$ python -q
>>> import numpy as np
>>> import numpy.linalg as la
>>> np.set_printoptions(precision=2, suppress=True, linewidth=200)
>>> tidy = lambda a: np.round(a, 2) + 0
>>> out = np.array([[0], [2], [2], [1]])
>>> basis = np.array([[-4, 2, -3, -1]])
>>> rng = np.random.default_rng(254929)
>>> F = out @ basis + 0.3 * rng.normal(size=(4, 4))
>>> tidy(F)
array([[-0.09, -0.1 ,  0.24, -0.47],
       [-8.1 ,  3.86, -5.47, -2.32],
       [-8.14,  3.89, -6.22, -2.54],
       [-3.84,  2.28, -2.86, -1.42]])
>>> Q = F.astype(float).copy()
>>> for j in range(4):
...     Q[:, j] -= Q[:, :j] @ (Q[:, :j].T @ Q[:, j])
...     Q[:, j] /= la.norm(Q[:, j])
... 
>>> tidy(Q.T @ F)
array([[12.11, -5.92,  8.75,  3.71],
       [ 0.  ,  0.45, -0.19, -0.1 ],
       [ 0.  ,  0.  ,  0.57, -0.1 ],
       [ 0.  ,  0.  ,  0.  ,  0.51]])
>>> E = np.array([[1, -2, 1, -2, 1, -2],
...     [-3, -1, -3, -1, -3, -1],
...     [2, 1, 2, 1, 2, 1],
...     [1, -2, 1, -2, 1, -2],
...     [-3, -1, -3, -1, -3, -1],
...     [2, 1, 2, 1, 2, 1]])
>>> E
array([[ 1, -2,  1, -2,  1, -2],
       [-3, -1, -3, -1, -3, -1],
       [ 2,  1,  2,  1,  2,  1],
       [ 1, -2,  1, -2,  1, -2],
       [-3, -1, -3, -1, -3, -1],
       [ 2,  1,  2,  1,  2,  1]])
>>> T = np.stack([E, -2 * E, E[::-1]])
>>> (T @ E.T).shape
(3, 6, 6)
>>> np.einsum("bij,cij->bc", T, T)
array([[ 120, -240,   60],
       [-240,  480, -120],
       [  60, -120,  120]])
>>> tidy(la.det(T))
array([0., 0., 0.])
>>> print(tidy(np.trace(la.pinv(E) @ E)))
2.0
>>> np.allclose(E[:-1].T @ la.lstsq(E[:-1].T, E[-1])[0], E[-1])
True
>>> np.unique(E.round(6), axis=0).shape
(3, 6)
